$ ipython --no-banner

In [1]: import numpy as np

In [2]: import numpy.linalg as la

In [3]: np.set_printoptions(suppress=True, linewidth=120)

In [4]: M = np.loadtxt("arr.csv", delimiter=",")

In [5]: M
Out[5]: 
array([[-1.,  0.,  0.,  0.,  0., -1.,  1.],
       [ 1.,  0.,  0.,  0.,  0.,  0.,  0.],
       [ 0.,  0.,  0.,  0.,  0.,  3.,  0.],
       [ 0., -1.,  0.,  0.,  2.,  0.,  0.],
       [ 2.,  0.,  0.,  0., -2.,  0.,  1.],
       [ 0., -3.,  0.,  1., -2.,  0., -2.],
       [ 0.,  1.,  0.,  2.,  0.,  2., -1.],
       [-2.,  1.,  2.,  0.,  0.,  0.,  0.],
       [ 0.,  3.,  0.,  0.,  0.,  0.,  0.]])

In [6]: r0 = np.array([-3, 3, -5])

In [7]: np.convolve(M[5], r0)
Out[7]: array([  0.,   9.,  -9.,  12.,   9., -11.,  16.,  -6.,  10.])

In [8]: np.polyval(r0, M[5])
Out[8]: array([ -5., -41.,  -5.,  -5., -23.,  -5., -23.])

In [9]: np.correlate(M[5], M[4], "full")
Out[9]: array([ 0., -3.,  0.,  7., -2., -2.,  2., -6.,  4.,  2., -4.,  0., -4.])

In [10]: M2 = M / np.sqrt((M ** 2).mean(axis=1, keepdims=True))

In [11]: la.matrix_rank(M2) == la.matrix_rank(M)
Out[11]: np.True_

In [12]: np.round(la.norm(M2, axis=1), 1)
Out[12]: array([2.6, 2.6, 2.6, 2.6, 2.6, 2.6, 2.6, 2.6, 2.6])

In [13]: la.matrix_rank(M - M.mean(axis=1, keepdims=True))
Out[13]: np.int64(6)

In [14]: Q, vecs = la.qr(M[:, :6])[0], la.qr(M[:, 6:])[0]

In [15]: sv = la.svd(Q.T @ vecs, compute_uv=False)

In [16]: round(float(la.norm(Q @ Q.T - vecs @ vecs.T, 2)), 1)
Out[16]: 1.0
